$ python -q
>>> import numpy as np
>>> from numpy import linalg as LA
>>> np.set_printoptions(precision=1, suppress=True, linewidth=120)
>>> E = np.load("out10.npy")
>>> print(E)
[[1 0 0 0 0 0]
 [0 0 0 1 1 0]
 [1 0 0 1 0 0]
 [0 0 0 0 2 0]
 [0 0 1 0 0 1]]
>>> # columns 2 and 5 are equal
>>> U, sigma, Vt = LA.svd(E)
>>> evecs = Vt[:(sigma > 1e-8).sum()]
>>> rng = np.random.default_rng(416294)
>>> x0 = E[3] + -1 * E[1] + rng.integers(2) * np.eye(6)[3]
>>> print(x0)
[ 0.  0.  0. -1.  1.  0.]
>>> print(round(float(LA.norm(x0 - evecs.T @ evecs @ x0)), 1))
0.0
>>> print(np.allclose(evecs.T @ evecs @ x0, x0))
True
>>> U, sigma, Vt = LA.svd(E)
>>> print(sigma)
[2.3 1.7 1.4 0.9 0. ]
>>> out = U[:, :4] @ np.diag(sigma[:4]) @ Vt[:4]
>>> print(LA.matrix_rank(out))
4
>>> print(LA.matrix_rank(E, rtol=0.05))
4
>>> print(round(LA.norm(E - out) / LA.norm(E), 1))
0.0
>>> W0 = np.load("arr.npy")
>>> print(W0)
[[-2. -1.  0.]
 [-1.  1. -1.]
 [ 0. -1.  1.]]
>>> # symmetric
>>> print(np.round(LA.norm(E, 2) / LA.norm(E), 1))
0.7
>>> print(LA.cond(E) > 100)
True
>>> print(np.argsort(-LA.norm(E, axis=0).round(6), kind="stable")[:3])
[4 0 3]
>>> print(LA.matrix_rank(E, rtol=0.1))
4
>>> w, evecs = LA.eigvalsh(W0)
Traceback (most recent call last):
  File "<python-input-26>", line 1, in <module>
    w, evecs = LA.eigvalsh(W0)
    ^^^^^^^^
ValueError: too many values to unpack (expected 2)
>>> w, evecs = LA.eigh(W0)
>>> print(np.abs(evecs[:, -1]))
[0.2 0.7 0.7]
>>> print(np.abs(evecs[:, -1]).round(6).argmax())
1
>>> print(np.round(evecs.T @ evecs, 1) + 0)
[[1. 0. 0.]
 [0. 1. 0.]
 [0. 0. 1.]]
>>> print(LA.eigvalsh(W0 + 3 * np.eye(3)))
[0.7 3.2 5.1]
>>> print((w > 1e-8).sum(), (w < -1e-8).sum())
2 1
>>> print(np.unique(w.round(6) + 0, return_counts=True)[1])
[1 1 1]
>>> out = W0[0, 0] * W0[1:] - np.outer(W0[1:, 0], W0[0])
>>> print(out)
[[ 0. -3.  2.]
 [ 0.  2. -2.]]
>>> print(np.flatnonzero(~out.round(6).any(axis=1)))
[]
>>> print(W0[:, 0] / W0[0, 0])
[ 1.   0.5 -0. ]
>>> print(LA.matrix_rank(out), LA.matrix_rank(W0))
2 3
>>> data = np.array([[-2, -4], [-2, -4], [-2, -4], [1, 2], [1, 2], [2, 4], [2, 4]])
>>> # rows 0 and 1 are equal
>>> print(np.round(LA.norm(data, 2) / LA.norm(data), 1))
1.0
>>> mat = np.loadtxt("layer11.csv", delimiter=",")
>>> print(mat)
[[ 0.2  0.7  1. ]
 [ 0.1 -0.9  0.4]
 [ 0.6 -0.7  2.8]
 [-0.6  0.2 -2.8]
 [-0.6  0.5 -3.2]
 [ 0.6  0.7  2.8]
 [-0.4  0.4 -1.8]]
>>> # column 2 dominates
>>> U, sigma, Vt = LA.svd(mat)
>>> print(sigma.round(1) + 0)
[6.3 1.5 0. ]
>>> print(np.argmax(sigma[:-1] / (sigma[1:] + 1e-6)) + 1)
2
>>> out = U[:, :2] @ np.diag(sigma[:2]) @ Vt[:2]
>>> print(round(LA.norm(mat - out, 2), 1), round(float(sigma[2]), 1))
0.0 0.0
>>> print(round(float(np.abs(mat - out).max()), 1))
0.0
>>> print(round(LA.norm(mat - out) / LA.norm(mat), 1))
0.0
>>> print(LA.cond(mat) > 100)
True
>>> print(LA.matrix_rank(mat, rtol=0.1))
2
>>> print(np.argsort(-LA.norm(mat, axis=0).round(6), kind="stable")[:3])
[2 1 0]
>>> r = LA.matrix_rank(mat)
>>> print(r)
2
>>> null = LA.svd(mat)[2][r:].T
>>> print([int(LA.matrix_rank(mat[:i])) for i in range(1, len(mat) + 1)])
[1, 2, 2, 2, 2, 2, 2]
>>> print(LA.matrix_rank(mat.T @ mat), LA.matrix_rank(mat @ mat.T))
2 2
>>> print(np.allclose(mat @ null, 0))
True
>>> print([int(LA.matrix_rank(mat[:, :j + 1])) for j in range(3)])
[1, 2, 2]
>>> print(null.shape)
(3, 1)
>>> print(np.round(null[:, 0] / null[np.abs(null[:, 0]).round(6).argmax(), 0], 1) + 0)
[ 1.   0.  -0.2]
>>> U, sigma, Vt = LA.svd(mat)
>>> evecs = Vt[:(sigma > 1e-8).sum()]
>>> x0 = mat[4] + 5 * mat[6] + rng.integers(2) * np.eye(3)[1]
>>> print(x0)
[ -2.4   3.3 -12.2]
>>> print(round(LA.norm(x0 - evecs.T @ evecs @ x0), 1))
0.0
>>> print(np.allclose(evecs.T @ evecs @ x0, x0))
True
>>> print(np.round(np.diag(evecs.T @ evecs), 1) + 0)
[0. 1. 1.]
